% ipython --no-banner

In [1]: import numpy as np

In [2]: from numpy import linalg as LA

In [3]: np.set_printoptions(precision=2, suppress=True, linewidth=160, legacy="1.25")

In [4]: def rd(a):
   ...:     return np.round(a, 2) + 0
   ...: 

In [5]: q, _ = LA.qr(np.array([[-0.6, 1.1, 0.7],
   ...:     [-1.4, -1.3, 0.3],
   ...:     [-0.4, -1.2, 0.1],
   ...:     [1.1, -0.2, -1.9]]))

In [6]: mat = q @ q.T

In [7]: rd(mat)
Out[7]: 
array([[ 0.72,  0.16, -0.41, -0.1 ],
       [ 0.16,  0.91,  0.23,  0.06],
       [-0.41,  0.23,  0.4 , -0.14],
       [-0.1 ,  0.06, -0.14,  0.97]])

In [8]: # a projection of rank 3

In [9]: vals, V = LA.eigh(mat)

In [10]: vals.sum(), rd(np.trace(mat))
Out[10]: (3.0, 3.0)

In [11]: rd(LA.eigvalsh(mat + 3 * np.eye(4)))
Out[11]: array([3., 4., 4., 4.])

In [12]: rd(V.T @ V)
Out[12]: 
array([[1., 0., 0., 0.],
       [0., 1., 0., 0.],
       [0., 0., 1., 0.],
       [0., 0., 0., 1.]])

In [13]: w1 = np.array([[0, 1, 1], [-3, 0, -2], [-2, 3, -1], [3, 3, 3]])

In [14]: beta = np.array([2, 3, 3])

In [15]: act = np.maximum(mat @ w1 + beta, 0)

In [16]: rd(act)
Out[16]: 
array([[2.05, 2.21, 3.52],
       [0.  , 4.02, 1.27],
       [0.07, 3.36, 1.3 ],
       [5.02, 5.36, 5.83]])

In [17]: C = np.array([[-1, -4, 5], [-2, -7, -1], [5, -2, 2]])

In [18]: rd(act @ C)
Out[18]: 
array([[ 11.14, -30.71,  15.07],
       [ -1.68, -30.69,  -1.48],
       [ -0.31, -26.39,  -0.42],
       [ 13.41, -69.27,  31.38]])

In [19]: (act @ C).round(6).argmax(axis=1)
Out[19]: array([2, 2, 0, 2])

In [20]: rd(LA.norm(mat, axis=0))
Out[20]: array([0.85, 0.95, 0.63, 0.98])

In [21]: rd(mat[2] @ mat[1])
Out[21]: 0.23

In [22]: rd(LA.norm(mat, axis=1))
Out[22]: array([0.85, 0.95, 0.63, 0.98])

In [23]: LA.norm(mat, axis=1).argmax()
Out[23]: 3

In [24]: rd(LA.norm(mat[2], 1)), rd(LA.norm(mat[2], np.inf))
Out[24]: (1.18, 0.41)

In [25]: rd(LA.norm(mat) ** 2 / LA.norm(mat, 2) ** 2)
Out[25]: 3.0

In [26]: rd(LA.norm(mat, 2))
Out[26]: 1.0

In [27]: M2 = np.array([[2, -2], [1, 2]])

In [28]: C = np.kron(M2, mat)

In [29]: rd(C)
Out[29]: 
array([[ 1.45,  0.31, -0.81, -0.2 , -1.45, -0.31,  0.81,  0.2 ],
       [ 0.31,  1.82,  0.46,  0.11, -0.31, -1.82, -0.46, -0.11],
       [-0.81,  0.46,  0.8 , -0.29,  0.81, -0.46, -0.8 ,  0.29],
       [-0.2 ,  0.11, -0.29,  1.93,  0.2 , -0.11,  0.29, -1.93],
       [ 0.72,  0.16, -0.41, -0.1 ,  1.45,  0.31, -0.81, -0.2 ],
       [ 0.16,  0.91,  0.23,  0.06,  0.31,  1.82,  0.46,  0.11],
       [-0.41,  0.23,  0.4 , -0.14, -0.81,  0.46,  0.8 , -0.29],
       [-0.1 ,  0.06, -0.14,  0.97, -0.2 ,  0.11, -0.29,  1.93]])

In [30]: left, sigma, VT = LA.svd(C)

In [31]: V = VT[:(sigma > 1e-8).sum()]

In [32]: rng = np.random.default_rng(241)

In [33]: vec = C[4] + 4 * C[2] + rng.integers(2) * np.eye(8)[7]

In [34]: rd(vec)
Out[34]: array([-2.53,  2.01,  2.8 , -1.26,  4.7 , -1.54, -4.01,  0.96])

In [35]: np.allclose(V.T @ V @ vec, vec)
Out[35]: True

In [36]: LA.matrix_rank(np.vstack([C, vec]))
Out[36]: 6

In [37]: W0 = np.load("layer9.npy")

In [38]: W0
Out[38]: 
array([[-1.,  0.],
       [ 0., -1.]])

In [39]: # symmetric, so the eigenvalues are real

In [40]: idx = rng.permutation(2)

In [41]: idx
Out[41]: array([0, 1])

In [42]: M2 = W0[idx][:, idx]

In [43]: M2
Out[43]: 
array([[-1.,  0.],
       [ 0., -1.]])

In [44]: rd(np.sort(np.abs(LA.eigvals(M2))))
Out[44]: array([1., 1.])

In [45]: np.diag(M2)
Out[45]: array([-1., -1.])

In [46]: np.trace(M2)
Out[46]: -2.0

In [47]: f = np.array([2, 2])

In [48]: M2 = W0 + np.outer(f, np.eye(2)[1])

In [49]: rd(LA.det(M2) / LA.det(W0)), rd(1 + LA.solve(W0, f)[1])
Out[49]: (-1.0, -1.0)

In [50]: LA.matrix_rank(M2 - W0)
Out[50]: 1

In [51]: M2
Out[51]: 
array([[-1.,  2.],
       [ 0.,  1.]])

In [52]: [round(float(LA.det(W0[:i, :i])), 2) + 0 for i in range(1, 3)]
Out[52]: [-1.0, 1.0]

In [53]: try:
    ...:     LA.cholesky(W0)
    ...: except LA.LinAlgError as e:
    ...:     print(e)
    ...: 
Matrix is not positive definite

In [54]: np.all(LA.eigvalsh(W0) > 0)
Out[54]: False

In [55]: C = np.array([[-8, 3, 0], [-7, -2, -1], [8, -2, -1]])

In [56]: J = (rng.random((12, 3)) < 0.25) @ C

In [57]: J
Out[57]: 
array([[ 0,  0,  0],
       [ 0,  1, -1],
       [ 8, -2, -1],
       [ 0,  0,  0],
       [ 0,  0,  0],
       [ 0,  0,  0],
       [ 8, -2, -1],
       [ 0,  0,  0],
       [ 0,  0,  0],
       [ 0,  0,  0],
       [ 8, -2, -1],
       [ 8, -2, -1]])

In [58]: # column 0 is much longer than the rest

In [59]: vec = np.array([3, 2])

In [60]: 2 - LA.matrix_rank(W0 - np.eye(2), tol=1e-8)
Out[60]: 0

In [61]: rd(LA.det(W0))
Out[61]: 1.0

In [62]: rd(np.abs(LA.eigvals(W0)))
Out[62]: array([1., 1.])

In [63]: [p for p in range(1, 25) if np.allclose(LA.matrix_power(W0, p), np.eye(2))]
Out[63]: [2, 4, 6, 8, 10, 12, 14, 16, 18, 20, 22, 24]

In [64]: rd(LA.inv(W0))
Out[64]: 
array([[-1.,  0.],
       [ 0., -1.]])

In [65]: w1 = np.array([[1, -4], [1, -3], [-5, -3]])

In [66]: beta = np.array([1, 0])

In [67]: act = np.maximum(J @ w1 + beta, 0)

In [68]: (act > 0).mean(axis=0)
Out[68]: array([1., 0.])

In [69]: LA.matrix_rank(act)
Out[69]: 1

In [70]: C = np.array([[-1, -1], [-3, 0]])

In [71]: act @ C
Out[71]: 
array([[ -1,  -1],
       [ -7,  -7],
       [-12, -12],
       [ -1,  -1],
       [ -1,  -1],
       [ -1,  -1],
       [-12, -12],
       [ -1,  -1],
       [ -1,  -1],
       [ -1,  -1],
       [-12, -12],
       [-12, -12]])

In [72]: (act @ C).round(6).argmax(axis=1)
Out[72]: array([0, 0, 0, 0, 0, 0, 0, 0, 0, 0, 0, 0])

In [73]: w1 @ C
Out[73]: 
array([[11, -1],
       [ 8, -1],
       [14,  5]])

In [74]: M = np.array([[-0.7, -1.3, -0.2],
    ...:     [-1.4, -0.2, -2.1],
    ...:     [-1.6, -0.1, 1.3],
    ...:     [-0.1, -1.6, 0.5],
    ...:     [-0.2, 0.6, -1.1],
    ...:     [2.4, -0.7, -2.2],
    ...:     [1.4, 0.1, -0.3],
    ...:     [1.2, -1.5, 0.1],
    ...:     [-1.9, 1.0, -0.3],
    ...:     [-0.2, 0.5, 0.2],
    ...:     [-1.2, 0.1, -2.0],
    ...:     [-0.2, 0.3, 1.9],
    ...:     [0.4, -0.4, 1.2],
    ...:     [0.4, 1.4, -0.2],
    ...:     [1.4, -0.2, 2.2]])

In [75]: M[:, 0] = -3 * M[:, 1] + 0.3 * rng.normal(size=15)

In [76]: rd(M)
Out[76]: 
array([[ 3.65, -1.3 , -0.2 ],
       [ 0.39, -0.2 , -2.1 ],
       [ 0.83, -0.1 ,  1.3 ],
       [ 4.84, -1.6 ,  0.5 ],
       [-2.03,  0.6 , -1.1 ],
       [ 1.51, -0.7 , -2.2 ],
       [-0.46,  0.1 , -0.3 ],
       [ 4.38, -1.5 ,  0.1 ],
       [-3.06,  1.  , -0.3 ],
       [-1.79,  0.5 ,  0.2 ],
       [-0.29,  0.1 , -2.  ],
       [-1.1 ,  0.3 ,  1.9 ],
       [ 1.19, -0.4 ,  1.2 ],
       [-4.03,  1.4 , -0.2 ],
       [ 0.25, -0.2 ,  2.2 ]])

In [77]: idx = M[:, 2] > np.median(M[:, 2])

In [78]: f = M[idx].mean(axis=0) - M[~idx].mean(axis=0)

In [79]: idx.astype(int)
Out[79]: array([0, 0, 1, 1, 0, 0, 0, 1, 0, 1, 0, 1, 1, 0, 1])

In [80]: np.argsort(-np.abs(f).round(6), kind="stable")
Out[80]: array([2, 0, 1])

In [81]: ((M - M.mean(axis=0)) @ f > 0).astype(int)
Out[81]: array([1, 0, 1, 1, 0, 0, 0, 1, 0, 0, 0, 1, 1, 0, 1])

In [82]: rd((((M - M.mean(axis=0)) @ f > 0) == idx).mean())
Out[82]: 0.87

In [83]: E = np.loadtxt("run4.csv", delimiter=",")

In [84]: E
Out[84]: 
array([[-24.19,  -2.84,  -5.9 ],
       [-10.02,  -1.23,  -1.87],
       [ -9.84,  -1.22,  -1.82],
       [ -7.25,  -1.02,  -1.07],
       [ -2.54,  -0.68,   0.16],
       [ -0.08,  -0.08,   0.07],
       [  0.25,   0.38,  -0.4 ],
       [  0.29,   0.48,  -0.51],
       [  0.3 ,   0.51,  -0.54],
       [  1.92,   8.17,  -7.67],
       [  3.53,  12.03, -10.6 ],
       [  4.08,  13.16, -11.41]])

In [85]: C = E[[10, 11]].astype(float)

In [86]: for _ in range(4):
    ...:     idx = LA.norm(E[:, None] - C, axis=-1).argmin(axis=1)
    ...:     C = np.array([E[idx == j].mean(axis=0) for j in range(2)])
    ...: 

In [87]: idx
Out[87]: array([0, 0, 0, 0, 0, 0, 0, 0, 0, 1, 1, 1])

In [88]: rd(C)
Out[88]: 
array([[-5.9 , -0.63, -1.32],
       [ 3.18, 11.12, -9.89]])

In [89]: feats = np.load("out13.npy")

In [90]: feats
Out[90]: 
array([[-37,  -3],
       [ -2, -58]])

In [91]: vals, V = LA.eig(feats)

In [92]: rd(vals)
Out[92]: array([-36.72, -58.28])

In [93]: rd(np.sort(LA.eigvals(feats.T)))
Out[93]: array([-58.28, -36.72])

In [94]: rd(np.sort(LA.eigvals(LA.inv(feats))))
Out[94]: array([-0.03, -0.02])

In [95]: rd(feats @ V[:, 0] - vals[0] * V[:, 0])
Out[95]: array([0., 0.])

In [96]: rd(np.sort(LA.eigvals(feats @ feats)))
Out[96]: array([1348.22, 3396.78])

In [97]: q = feats.astype(float).copy()

In [98]: for j in range(2):
    ...:     q[:, j] -= q[:, :j] @ (q[:, :j].T @ q[:, j])
    ...:     q[:, j] /= LA.norm(q[:, j])
    ...: 

In [99]: rd(q.T @ feats)
Out[99]: 
array([[37.05,  6.13],
       [ 0.  , 57.75]])

In [100]: rd(q.T @ q)
Out[100]: 
array([[1., 0.],
       [0., 1.]])

In [101]: rd(q)
Out[101]: 
array([[-1.  ,  0.05],
       [-0.05, -1.  ]])

In [102]: M2 = feats + rng.integers(-2, 3, (2, 1)) @ rng.integers(-2, 3, (1, 2))

In [103]: M2
Out[103]: 
array([[-37,  -3],
       [ -2, -58]])

In [104]: LA.matrix_rank(M2 - feats, tol=1e-8)
Out[104]: 0

In [105]: np.abs(feats).max()
Out[105]: 58

In [106]: LA.matrix_rank(feats)
Out[106]: 2

In [107]: feats.mean(axis=0)
Out[107]: array([-19.5, -30.5])

In [108]: np.zeros(2, 2)
Traceback (most recent call last):
  Cell In[108], line 1
    np.zeros(2, 2)
TypeError: Cannot interpret '2' as a data type


In [109]: idx = rng.permutation(2)

In [110]: idx
Out[110]: array([1, 0])

In [111]: M2 = feats[idx][:, idx]

In [112]: rd(LA.det(M2)), rd(LA.det(feats[idx]))
Out[112]: (2140.0, -2140.0)

In [113]: np.trace(M2)
Out[113]: -95

In [114]: M2
Out[114]: 
array([[-58,  -2],
       [ -3, -37]])

In [115]: np.diag(M2)
Out[115]: array([-58, -37])

In [116]: A = np.loadtxt("case13.csv", delimiter=",")

In [117]: A
Out[117]: 
array([[0., 1., 1.],
       [1., 0., 1.],
       [1., 1., 0.]])

In [118]: # symmetric

In [119]: gram = A.T @ A

In [120]: rd(LA.eigvalsh(gram)[::-1])
Out[120]: array([4., 1., 1.])

In [121]: np.allclose(gram, gram.T)
Out[121]: True

In [122]: rd(LA.svd(A, compute_uv=False) ** 2)
Out[122]: array([4., 1., 1.])

In [123]: np.diag(gram)
Out[123]: array([2., 2., 2.])

In [124]: LA.matrix_rank(gram)
Out[124]: 3

In [125]: K = np.load("x.npy")

In [126]: rd(K)
Out[126]: 
array([[ 0.02, -0.98, -0.2 ],
       [-0.98,  0.02, -0.2 ],
       [-0.2 , -0.2 ,  0.96]])

In [127]: rd(LA.det(K.T))
Out[127]: -1.0

In [128]: rd(LA.det(2 * K)), rd(LA.det(K))
Out[128]: (-8.0, -1.0)

In [129]: rd(np.kron(np.eye(2, dtype=int), K))
Out[129]: 
array([[ 0.02, -0.98, -0.2 ,  0.  ,  0.  ,  0.  ],
       [-0.98,  0.02, -0.2 ,  0.  ,  0.  ,  0.  ],
       [-0.2 , -0.2 ,  0.96,  0.  ,  0.  ,  0.  ],
       [ 0.  ,  0.  ,  0.  ,  0.02, -0.98, -0.2 ],
       [ 0.  ,  0.  ,  0.  , -0.98,  0.02, -0.2 ],
       [ 0.  ,  0.  ,  0.  , -0.2 , -0.2 ,  0.96]])

In [130]: vals, V = LA.eigh(K)

In [131]: vec = np.array([-5, 4, -1])

In [132]: rd(V * np.abs(vals) @ V.T)
Out[132]: 
array([[1., 0., 0.],
       [0., 1., 0.],
       [0., 0., 1.]])

In [133]: M2 = np.array([[0, 3, 1], [0, 1, 3], [2, 2, 3]])

In [134]: LA.matrix_rank(np.vstack([K, M2.T]))
Out[134]: 3

In [135]: rd(K @ M2)
Out[135]: 
array([[-0.39, -1.31, -3.51],
       [-0.39, -3.31, -1.51],
       [ 1.92,  1.14,  2.1 ]])

In [136]: rd(np.einsum("ik,kj->ij", K, M2))
Out[136]: 
array([[-0.39, -1.31, -3.51],
       [-0.39, -3.31, -1.51],
       [ 1.92,  1.14,  2.1 ]])

In [137]: rd(np.einsum("ik,kj->ji", K, M2))
Out[137]: 
array([[-0.39, -0.39,  1.92],
       [-1.31, -3.31,  1.14],
       [-3.51, -1.51,  2.1 ]])

In [138]: rd(np.einsum("ij->j", K))
Out[138]: array([-1.16, -1.16,  0.57])

In [139]: rd(np.abs(LA.eigvals(K)).max())
Out[139]: 1.0

In [140]: rd(LA.matrix_power(K, 4))
Out[140]: 
array([[1., 0., 0.],
       [0., 1., 0.],
       [0., 0., 1.]])

In [141]: rd(np.sort(np.abs(LA.eigvals(K))))
Out[141]: array([1., 1., 1.])

In [142]: np.allclose(K, K.T)
Out[142]: True
